$ ipython --no-banner

In [1]: import numpy as np

In [2]: np.set_printoptions(precision=2, suppress=True, linewidth=160)

In [3]: m1 = np.load("test5.npy")

In [4]: print(m1)
[[ 2.  3.  0.  0.  0.  0.  0.  0.  0.]
 [ 3.  0.  3.  0.  0.  0.  0.  0.  0.]
 [ 0.  3.  3.  3.  0.  0.  0.  0.  0.]
 [ 0.  0.  3. -1.  3.  0.  0.  0.  0.]
 [ 0.  0.  0.  3.  1.  3.  0.  0.  0.]
 [ 0.  0.  0.  0.  3.  2.  3.  0.  0.]
 [ 0.  0.  0.  0.  0.  3.  1.  3.  0.]
 [ 0.  0.  0.  0.  0.  0.  3. -1.  3.]
 [ 0.  0.  0.  0.  0.  0.  0.  3. -1.]]

In [5]: ang = np.radians(135)

In [6]: R = np.eye(9)

In [7]: R[7, 7] = R[4, 4] = np.cos(ang)

In [8]: R[7, 4], R[4, 7] = -np.sin(ang), np.sin(ang)

In [9]: print(R)
[[ 1.    0.    0.    0.    0.    0.    0.    0.    0.  ]
 [ 0.    1.    0.    0.    0.    0.    0.    0.    0.  ]
 [ 0.    0.    1.    0.    0.    0.    0.    0.    0.  ]
 [ 0.    0.    0.    1.    0.    0.    0.    0.    0.  ]
 [ 0.    0.    0.    0.   -0.71  0.    0.    0.71  0.  ]
 [ 0.    0.    0.    0.    0.    1.    0.    0.    0.  ]
 [ 0.    0.    0.    0.    0.    0.    1.    0.    0.  ]
 [ 0.    0.    0.    0.   -0.71  0.    0.   -0.71  0.  ]
 [ 0.    0.    0.    0.    0.    0.    0.    0.    1.  ]]

In [10]: A2 = m1 @ R.T

In [11]: print(np.abs(A2 - m1).max(axis=0))
[0.   0.   0.   0.   5.12 0.   0.   5.12 0.  ]

In [12]: print(np.linalg.svd(m1, compute_uv=False), np.linalg.svd(A2, compute_uv=False))
[6.83 6.02 5.27 4.66 3.78 2.93 2.8  1.43 0.85] [6.83 6.02 5.27 4.66 3.78 2.93 2.8  1.43 0.85]

In [13]: print(round(float(np.linalg.det(R)), 2), np.round(np.trace(R), 2))
1.0 5.59

In [14]: print(A2)
[[ 2.    3.    0.    0.    0.    0.    0.    0.    0.  ]
 [ 3.    0.    3.    0.    0.    0.    0.    0.    0.  ]
 [ 0.    3.    3.    3.    0.    0.    0.    0.    0.  ]
 [ 0.    0.    3.   -1.   -2.12  0.    0.   -2.12  0.  ]
 [ 0.    0.    0.    3.   -0.71  3.    0.   -0.71  0.  ]
 [ 0.    0.    0.    0.   -2.12  2.    3.   -2.12  0.  ]
 [ 0.    0.    0.    0.    2.12  3.    1.   -2.12  0.  ]
 [ 0.    0.    0.    0.   -0.71  0.    3.    0.71  3.  ]
 [ 0.    0.    0.    0.    2.12  0.    0.   -2.12 -1.  ]]

In [15]: print([round(float(np.linalg.det(m1[:i, :i])), 2) + 0 for i in range(1, 10)])
[2.0, -9.0, -45.0, 126.0, 531.0, -72.0, -4851.0, 5499.0, 38160.0]

In [16]: T = np.stack([m1, -3 * m1, m1[::-1]])

In [17]: print(T.sum(axis=0))
[[-4. -6.  0.  0.  0.  0.  0.  3. -1.]
 [-6.  0. -6.  0.  0.  0.  3. -1.  3.]
 [ 0. -6. -6. -6.  0.  3.  1.  3.  0.]
 [ 0.  0. -6.  2. -3.  2.  3.  0.  0.]
 [ 0.  0.  0. -3. -1. -3.  0.  0.  0.]
 [ 0.  0.  3. -1. -3. -4. -6.  0.  0.]
 [ 0.  3.  3.  3.  0. -6. -2. -6.  0.]
 [ 3.  0.  3.  0.  0.  0. -6.  2. -6.]
 [ 2.  3.  0.  0.  0.  0.  0. -6.  2.]]

In [18]: print(np.linalg.matrix_rank(T))
[9 9 9]

In [19]: print((T @ m1.T).shape)
(3, 9, 9)

In [20]: w, V = np.linalg.eigvalsh(m1)
ValueError: too many values to unpack (expected 2)


In [21]: w, V = np.linalg.eigh(m1)

In [22]: print(np.linalg.eigvalsh(m1 @ m1))
[ 0.72  2.05  7.86  8.6  14.3  21.73 27.74 36.29 46.71]

In [23]: print(np.round(V @ np.diag(w) @ V.T, 2) + 0)
[[ 2.  3.  0.  0.  0.  0.  0.  0.  0.]
 [ 3.  0.  3.  0.  0.  0.  0.  0.  0.]
 [ 0.  3.  3.  3.  0.  0.  0.  0.  0.]
 [ 0.  0.  3. -1.  3.  0.  0.  0.  0.]
 [ 0.  0.  0.  3.  1.  3.  0.  0.  0.]
 [ 0.  0.  0.  0.  3.  2.  3.  0.  0.]
 [ 0.  0.  0.  0.  0.  3.  1.  3.  0.]
 [ 0.  0.  0.  0.  0.  0.  3. -1.  3.]
 [ 0.  0.  0.  0.  0.  0.  0.  3. -1.]]

In [24]: print(np.linalg.eigvalsh(m1 + -3 * np.eye(9)))
[-8.27 -7.66 -5.93 -4.43 -2.15 -0.2   0.78  3.02  3.83]

In [25]: print(w)
[-5.27 -4.66 -2.93 -1.43  0.85  2.8   3.78  6.02  6.83]

In [26]: print(np.abs(V[:, -1]).round(6).argmax())
2
